% python3 -q
>>> import numpy as np
>>> np.set_printoptions(precision=4, suppress=True, linewidth=100)
>>> rd = lambda a: np.round(a, 4) + 0
>>> data = np.loadtxt("block17.csv", delimiter=",")
>>> data
array([[13.,  6.,  9.],
       [14.,  8.,  8.],
       [ 3.,  0.,  6.],
       [ 9.,  6.,  5.],
       [ 3.,  0.,  6.],
       [ 9.,  7.,  4.],
       [10.,  7.,  5.],
       [13.,  7.,  8.],
       [ 6.,  4.,  4.],
       [ 4.,  5.,  1.],
       [ 5.,  0.,  8.],
       [ 7.,  2.,  7.],
       [ 3.,  0.,  6.],
       [ 0.,  0.,  0.],
       [ 7.,  0.,  9.],
       [ 0.,  1.,  0.],
       [14.,  7.,  9.],
       [ 5.,  2.,  5.],
       [13.,  6.,  9.],
       [ 6.,  0.,  8.],
       [ 5.,  4.,  3.],
       [ 6.,  7.,  1.],
       [ 7.,  2.,  7.],
       [ 5.,  0.,  8.],
       [ 5.,  7.,  0.],
       [ 8.,  7.,  3.],
       [ 2.,  1.,  3.],
       [ 2.,  4.,  0.],
       [ 3.,  5.,  0.]])
>>> Xc = data - data.mean(axis=0)
>>> evecs = np.linalg.svd(Xc)[2][:2]
>>> M2 = Xc - Xc @ evecs.T @ evecs
>>> rd((Xc @ evecs.T).std(axis=0))
array([4.9043, 3.1977])
>>> rd(np.linalg.norm(M2) / np.linalg.norm(Xc))
np.float64(0.0515)
>>> rd(np.diag(evecs.T @ evecs))
array([0.6595, 0.6342, 0.7063])
>>> M2 = np.c_[data[:, :2] @ np.array([[-7, -4], [-4, -1]]), np.array([0, 5, -4, 3, 0, -5, -5, 0, -4, 1, -5, 1, 3, 5, -3, -5, -3, 4, -1, -4, -3, 3, -2, 2, 2, -1, 1, -3, 4])]
>>> M2
array([[-115.,  -58.,    0.],
       [-130.,  -64.,    5.],
       [ -21.,  -12.,   -4.],
       [ -87.,  -42.,    3.],
       [ -21.,  -12.,    0.],
       [ -91.,  -43.,   -5.],
       [ -98.,  -47.,   -5.],
       [-119.,  -59.,    0.],
       [ -58.,  -28.,   -4.],
       [ -48.,  -21.,    1.],
       [ -35.,  -20.,   -5.],
       [ -57.,  -30.,    1.],
       [ -21.,  -12.,    3.],
       [   0.,    0.,    5.],
       [ -49.,  -28.,   -3.],
       [  -4.,   -1.,   -5.],
       [-126.,  -63.,   -3.],
       [ -43.,  -22.,    4.],
       [-115.,  -58.,   -1.],
       [ -42.,  -24.,   -4.],
       [ -51.,  -24.,   -3.],
       [ -70.,  -31.,    3.],
       [ -57.,  -30.,   -2.],
       [ -35.,  -20.,    2.],
       [ -63.,  -27.,    2.],
       [ -84.,  -39.,   -1.],
       [ -18.,   -9.,    1.],
       [ -30.,  -12.,   -3.],
       [ -41.,  -17.,    4.]])
>>> np.linalg.matrix_rank(np.c_[data, M2])
np.int64(4)
>>> np.linalg.matrix_rank(M2)
np.int64(3)
>>> rd(np.linalg.lstsq(data, M2[:, 0])[0])
array([-7., -4.,  0.])
